% python3 -q
>>> import numpy as np
>>> from numpy import linalg as LA
>>> np.set_printoptions(precision=3, suppress=True, linewidth=120, sign=" ")
>>> data = np.loadtxt("m.csv", delimiter=",")
>>> data
array([[ 1.  ,  0.2 ,  0.04],
       [ 0.2 ,  1.  ,  0.2 ],
       [ 0.04,  0.2 ,  1.  ]])
>>> Q, r_ = LA.qr(data)
>>> r_
array([[-1.021, -0.4  , -0.118],
       [ 0.   , -0.959, -0.376],
       [ 0.   ,  0.   ,  0.941]])
>>> Q.shape, r_.shape
((3, 3), (3, 3))
>>> J = np.loadtxt("dump.csv", delimiter=",")
>>> J
array([[ 0.3  , -1.5  ,  0.2  ,  0.2  , -0.327, -1.1  , -0.3  ,  0.6  , -1.2  ],
       [-0.1  , -1.5  , -0.4  ,  0.3  ,  0.744, -0.1  , -1.5  , -0.7  ,  1.6  ],
       [-0.6  ,  0.6  , -0.3  ,  0.7  ,  0.578,  0.7  , -0.2  , -0.7  ,  0.9  ],
       [ 2.   ,  1.1  , -1.   ,  0.3  ,  2.006,  0.8  ,  1.4  , -0.5  ,  1.2  ],
       [ 0.2  , -0.1  ,  1.4  ,  0.1  , -2.758, -1.5  ,  0.4  ,  0.1  ,  0.   ],
       [ 0.7  , -0.6  ,  0.   ,  0.5  ,  0.042,  0.   ,  0.6  , -0.1  , -0.3  ],
       [ 0.   ,  0.6  ,  0.9  ,  0.8  , -1.779,  0.6  ,  1.9  , -0.7  , -0.7  ],
       [ 1.1  , -0.1  ,  0.2  , -0.4  , -0.312,  0.5  ,  0.2  ,  1.9  ,  0.9  ],
       [ 0.9  , -0.8  ,  0.5  ,  1.5  , -1.057,  0.8  ,  1.4  ,  0.3  , -0.2  ],
       [-0.3  , -0.2  , -0.3  , -0.1  ,  0.652,  0.1  , -0.4  ,  2.3  , -0.6  ],
       [-0.4  ,  2.2  , -0.4  ,  1.3  ,  0.799, -0.4  , -1.6  ,  0.1  ,  1.   ],
       [ 0.9  ,  0.8  , -1.7  ,  1.3  ,  3.36 ,  0.3  ,  0.5  , -0.2  , -0.7  ],
       [-0.8  ,  0.5  ,  0.8  , -0.1  , -1.597,  0.3  , -1.9  ,  0.6  ,  0.8  ],
       [-0.6  , -1.   , -0.5  , -1.9  ,  0.944, -0.6  , -0.4  , -1.5  ,  0.2  ],
       [-0.8  , -2.2  , -0.1  , -0.8  ,  0.12 , -0.4  , -1.4  , -0.5  , -0.5  ],
       [-1.1  ,  2.7  ,  0.   ,  0.4  , -0.095, -0.9  , -0.7  ,  0.1  ,  0.6  ],
       [ 0.9  ,  0.4  , -0.2  ,  1.4  ,  0.363, -1.2  ,  1.4  ,  0.5  ,  0.6  ],
       [-0.3  ,  1.   ,  0.3  ,  0.4  , -0.654, -1.3  ,  0.2  , -0.9  , -0.8  ],
       [-1.3  , -0.2  ,  0.8  ,  0.8  , -1.646, -0.7  , -2.6  , -0.4  , -0.3  ],
       [ 0.6  ,  0.7  , -2.   , -0.4  ,  4.072, -0.2  ,  0.   ,  0.3  ,  0.4  ],
       [ 0.   ,  0.4  ,  0.   , -1.   , -0.013,  0.6  ,  0.7  ,  1.1  ,  0.2  ],
       [ 0.4  , -1.1  ,  0.5  ,  0.6  , -1.019, -0.1  , -0.3  , -0.3  , -0.1  ],
       [-0.8  ,  0.4  ,  1.6  , -1.4  , -3.228, -0.3  ,  0.1  ,  0.6  , -1.6  ],
       [ 1.   , -0.4  , -0.7  ,  2.1  ,  1.381,  0.6  ,  0.1  ,  1.3  , -1.3  ],
       [ 1.8  ,  0.4  ,  0.1  , -0.4  , -0.261, -0.1  ,  0.6  ,  0.3  , -0.8  ],
       [ 1.5  ,  1.1  ,  0.4  , -0.6  , -0.739,  0.6  ,  2.2  ,  0.5  , -0.1  ],
       [-0.9  ,  0.9  , -0.2  ,  0.1  ,  0.474,  0.2  ,  0.5  , -1.3  ,  2.7  ],
       [-0.9  ,  1.2  ,  0.4  , -0.4  , -0.74 , -0.6  ,  1.3  , -0.5  ,  1.3  ],
       [ 0.5  ,  1.7  ,  0.5  , -0.4  , -0.921,  1.8  ,  0.2  , -1.2  ,  0.1  ],
       [-0.4  , -0.3  , -1.5  , -2.1  ,  2.99 ,  0.8  , -0.4  ,  0.3  ,  0.   ],
       [ 0.3  ,  0.1  , -0.3  , -1.6  ,  0.589,  0.9  ,  0.4  , -0.5  , -0.9  ],
       [ 1.2  , -0.9  ,  0.   ,  1.   , -0.013,  0.2  , -2.   ,  0.9  ,  0.6  ],
       [ 0.8  ,  1.   , -0.5  , -1.7  ,  0.956,  1.   ,  0.   ,  0.3  , -0.5  ]])
>>> Ac = J - J.mean(axis=1)
Traceback (most recent call last):
  File "<python-input-10>", line 1, in <module>
    Ac = J - J.mean(axis=1)
         ~~^~~~~~~~~~~~~~~~
ValueError: operands could not be broadcast together with shapes (33,9) (33,) 
>>> Ac = J - J.mean(axis=0)
>>> left, sigma, Vh = LA.svd(Ac, full_matrices=False)
>>> LA.matrix_rank(Ac)
np.int64(9)
>>> round((sigma ** 2).sum() ** 2 / (sigma ** 4).sum(), 3)
np.float64(5.095)
>>> Vh[0] * np.sign(Vh[0, np.abs(Vh[0]).argmax()])
array([ 0.165,  0.064, -0.432, -0.02 ,  0.865,  0.137,  0.047,  0.006,  0.111])
>>> np.round(np.abs(Vh[-1]), 3) + 0
array([ 0.   ,  0.   ,  0.894,  0.002,  0.448,  0.003,  0.007,  0.008,  0.009])
>>> proj = J @ LA.solve(J.T @ J, J.T)
>>> np.round(LA.eigvalsh(proj), 3) + 0
array([ 0.,  0.,  0.,  0.,  0.,  0.,  0.,  0.,  0.,  0.,  0.,  0.,  0.,  0.,  0.,  0.,  0.,  0.,  0.,  0.,  0.,  0.,
        0.,  0.,  1.,  1.,  1.,  1.,  1.,  1.,  1.,  1.,  1.])
>>> round(np.trace(proj), 3)
np.float64(9.0)
>>> x0 = np.array([1, 2, 1, 2, 2, 1, 2, 0, 1])
>>> LA.norm(J @ x0) <= LA.norm(J, 2) * LA.norm(x0) + 1e-9
np.True_
>>> LA.cond(J) > 100
np.False_
>>> round(float(LA.norm(J, 2) / LA.norm(J)), 3)
0.581
>>> np.argsort(-LA.norm(J, axis=0).round(6), kind="stable")[:3]
array([ 4,  6,  1])
>>> other = np.c_[J[:, :5] @ np.array([[2, -2, 3, -2, -2],
...     [3, -1, 2, 3, 1],
...     [3, -3, 3, 1, 1],
...     [3, 2, 3, 0, 1],
...     [1, 0, 1, 0, -3]]), np.array([0, 2, 3, 1, 0, 1, 1, 3, 0, 0, 3, 1, 2, 3, 1, 2, 3, 0, 2, 0, 0, 1, 3, 3, 1, 3, 1, 0, 0, 0, 2, 1, 0])]
>>> other
array([[ -3.027,   0.7  ,  -1.227,  -4.9  ,  -0.719,   0.   ],
       [ -4.256,   3.5  ,  -2.856,  -4.7  ,  -3.632,   2.   ],
       [  2.378,   2.9  ,   1.178,   2.7  ,   0.466,   3.   ],
       [  7.206,  -1.5  ,   8.106,  -1.7  ,  -9.618,   1.   ],
       [  1.842,  -4.3  ,   2.142,   0.7  ,   9.274,   0.   ],
       [  1.142,   0.2  ,   2.442,  -3.2  ,  -1.626,   1.   ],
       [  5.121,  -1.7  ,   4.521,   2.7  ,   7.637,   1.   ],
       [  0.988,  -3.5  ,   2.188,  -2.3  ,  -1.564,   3.   ],
       [  4.343,   0.5  ,   6.043,  -3.7  ,   2.571,   0.   ],
       [ -1.748,   1.5  ,  -1.848,  -0.3  ,  -1.956,   0.   ],
       [  9.299,   2.4  ,   6.699,   7.   ,   1.503,   3.   ],
       [  6.36 ,   5.1  ,   6.46 ,  -1.1  , -11.48 ,   1.   ],
       [  0.403,  -1.5  ,  -0.897,   3.9  ,   7.591,   2.   ],
       [-10.456,  -0.1  , -10.056,  -2.3  ,  -5.032,   3.   ],
       [-10.78 ,   2.5  ,  -9.38 ,  -5.1  ,  -1.86 ,   1.   ],
       [  7.005,   0.3  ,   3.205,  10.3  ,   5.585,   2.   ],
       [  6.963,   1.2  ,   7.463,  -0.8  ,  -1.289,   3.   ],
       [  3.846,  -0.5  ,   2.546,   3.9  ,   4.262,   0.   ],
       [ -0.046,   2.   ,  -1.146,   2.8  ,   8.938,   2.   ],
       [  0.172,   3.3  ,   0.072,  -1.1  , -15.116,   0.   ],
       [ -1.813,  -2.4  ,  -2.213,   1.2  ,  -0.561,   0.   ],
       [ -0.219,   0.   ,   1.281,  -3.6  ,   2.257,   1.   ],
       [ -3.028,  -6.4  ,  -4.228,   4.4  ,  11.884,   3.   ],
       [  6.381,   4.7  ,   7.781,  -3.9  ,  -5.143,   3.   ],
       [  3.639,  -5.1  ,   5.039,  -2.3  ,  -2.717,   1.   ],
       [  4.961,  -6.5  ,   5.361,   0.7  ,   0.117,   3.   ],
       [  1.074,   1.7  ,  -0.726,   4.3  ,   1.178,   1.   ],
       [  1.06 ,  -1.4  ,  -1.04 ,   5.8  ,   5.22 ,   0.   ],
       [  5.479,  -5.   ,   4.279,   4.6  ,   3.563,   0.   ],
       [ -9.51 ,   1.4  ,  -9.61 ,  -1.6  , -12.07 ,   0.   ],
       [ -4.211,  -3.   ,  -4.011,  -0.6  ,  -4.167,   2.   ],
       [  2.687,   0.5  ,   4.787,  -5.1  ,  -2.261,   1.   ],
       [ -1.044,  -4.5  ,  -1.244,   0.9  ,  -5.668,   0.   ]])
>>> np.round(LA.lstsq(J, other[:, 0])[0], 3) + 0
array([ 2.,  3.,  3.,  3.,  1.,  0.,  0.,  0.,  0.])
>>> np.round(LA.norm(other - J @ LA.lstsq(J, other)[0], axis=0), 3) + 0
array([ 0.   ,  0.   ,  0.   ,  0.   ,  0.   ,  9.146])
>>> X = np.load("block11.npy")
>>> X
array([[ -1,  -2,   0,   1],
       [ -1,  -3,   1,   0],
       [ -1,  -2,   2,   2],
       [  0,  -3,   2,   3],
       [ -2,  -1,   1,   3],
       [ -3,   0,  -1,   5],
       [ -5,   2,   1,   3],
       [ -7,   0,   1,   4],
       [ -7,  -1,   0,   3],
       [ -7,   0,  -1,   2],
       [ -9,  -1,  -2,   0],
       [-10,   1,  -1,  -2],
       [-11,   0,   0,   0],
       [-13,   0,  -2,   2],
       [-14,   1,  -3,   0],
       [-14,  -1,  -2,  -1],
       [-15,  -1,  -1,  -3],
       [-17,   1,   1,  -2],
       [-15,   3,   1,  -3],
       [-13,   3,  -1,  -1],
       [-14,   3,  -3,  -3],
       [-16,   2,  -1,  -5],
       [-14,   2,  -3,  -5],
       [-13,   2,  -4,  -7],
       [-11,   4,  -6,  -6],
       [ -9,   5,  -6,  -6],
       [ -7,   4,  -7,  -4],
       [ -5,   3,  -8,  -4]])
>>> x0 = np.array([-5, 5, 8, 3])
>>> X @ (2 * x0)
array([ -4,  -4,  34,  20,  44,  44, 104, 110,  78,  66,  48,  82, 110, 110, 102,  92, 106, 184, 178, 138, 104, 134,
        82,  44,  18,   8, -26, -72])
>>> (X @ x0).argmax()
np.int64(17)
>>> (X * x0).sum(axis=1)
array([ -2,  -2,  17,  10,  22,  22,  52,  55,  39,  33,  24,  41,  55,  55,  51,  46,  53,  92,  89,  69,  52,  67,
        41,  22,   9,   4, -13, -36])
>>> np.einsum("ij,j->i", X, x0)
array([ -2,  -2,  17,  10,  22,  22,  52,  55,  39,  33,  24,  41,  55,  55,  51,  46,  53,  92,  89,  69,  52,  67,
        41,  22,   9,   4, -13, -36])
>>> C2 = np.cov(X, rowvar=False)
>>> np.argsort(-X.std(axis=0).round(6), kind="stable")
array([ 0,  3,  2,  1])
>>> C2
array([[27.698, -5.574,  3.444, 10.233],
       [-5.574,  4.713, -4.056, -4.963],
       [ 3.444, -4.056,  7.296,  6.111],
       [10.233, -4.963,  6.111, 11.46 ]])
>>> np.polyfit(X[:, 1], X[:, 2], 1)
array([-0.861, -0.855])
